$ python3 -q
>>> import numpy as np
>>> np.set_printoptions(precision=2, suppress=True, linewidth=100)
>>> X = np.loadtxt("test2.csv", delimiter=",")
>>> print(X)
[[-0.19  0.76 -0.56]
 [ 0.07 -0.55 -0.83]
 [ 0.89  0.29 -0.07]
 [-0.41  0.19 -0.05]]
>>> # keeps lengths
>>> cov = X.T @ X
>>> print(np.linalg.svd(X, compute_uv=False) ** 2)
[1. 1. 1.]
>>> print(np.allclose(cov, cov.T))
True
>>> print((X @ X.T).shape)
(4, 4)
>>> print(np.linalg.eigvalsh(cov)[::-1])
[1. 1. 1.]
>>> print(np.trace(cov), (X ** 2).sum())
3.0 3.0
>>> proj = X @ np.linalg.solve(X.T @ X, X.T)
>>> print(np.linalg.matrix_rank(np.eye(4) - proj))
1
>>> print(np.round(np.trace(proj), 2))
3.0
>>> mat = np.load("data.npy")
>>> print(mat)
[[ 7. -8.  5.  1.]
 [-4. -7.  0.  2.]
 [ 0.  0. -1.  0.]
 [ 0.  0. -1.  2.]]
>>> other = mat[0, 0] * mat[1:] - np.outer(mat[1:, 0], mat[0])
>>> print(other)
[[  0. -81.  20.  18.]
 [  0.   0.  -7.   0.]
 [  0.   0.  -7.  14.]]
>>> print(np.flatnonzero(~other.round(6).any(axis=1)))
[]
>>> x = np.array([-2, -1, 4, -2])
>>> print(np.linalg.norm(other @ x) <= np.linalg.norm(other, 2) * np.linalg.norm(x) + 1e-9)
True
>>> print(other * x)
[[ -0.  81.  80. -36.]
 [ -0.  -0. -28.  -0.]
 [ -0.  -0. -28. -28.]]
>>> print(other @ x)
[125. -28. -56.]
>>> print((other * x).sum(axis=1))
[125. -28. -56.]
>>> print((other @ x).argmax())
0
>>> print(other @ np.eye(4)[3])
[18.  0. 14.]
>>> rng = np.random.default_rng(4005)
>>> data = rng.normal(size=(23, 3)) + 3 * np.array([0, 1, 3])
>>> print(data)
[[-0.46  2.52  9.17]
 [ 0.91  3.53 10.13]
 [ 0.1   1.95  8.92]
 [ 2.22  4.24  8.99]
 [-0.44  3.07  8.97]
 [-1.51  4.14  9.25]
 [ 0.17  4.83  7.97]
 [ 0.09  4.03 11.16]
 [-1.15  3.17  9.  ]
 [ 0.5   2.83  8.77]
 [-0.68  1.98  7.99]
 [-2.49  2.54 10.33]
 [ 0.87  4.18  6.73]
 [ 1.46  2.13  7.72]
 [-1.42  2.52  9.23]
 [-0.29  3.81  6.87]
 [-1.06  1.61  7.58]
 [ 0.24  1.81  9.29]
 [-1.62  4.01  9.04]
 [ 2.77  2.33  9.56]
 [-0.66  4.29  9.06]
 [ 0.04  3.24  9.12]
 [-2.21  3.12 10.61]]
>>> labels = data[:, 2] > np.median(data[:, 2])
>>> f = data[labels].mean(axis=0) - data[~labels].mean(axis=0)
>>> print(f)
[-0.43 -0.05  1.51]
>>> print(np.argsort(-np.abs(f).round(6), kind="stable"))
[2 0 1]
>>> print(np.round((((data - data.mean(axis=0)) @ f > 0) == labels).mean(), 2))
0.83
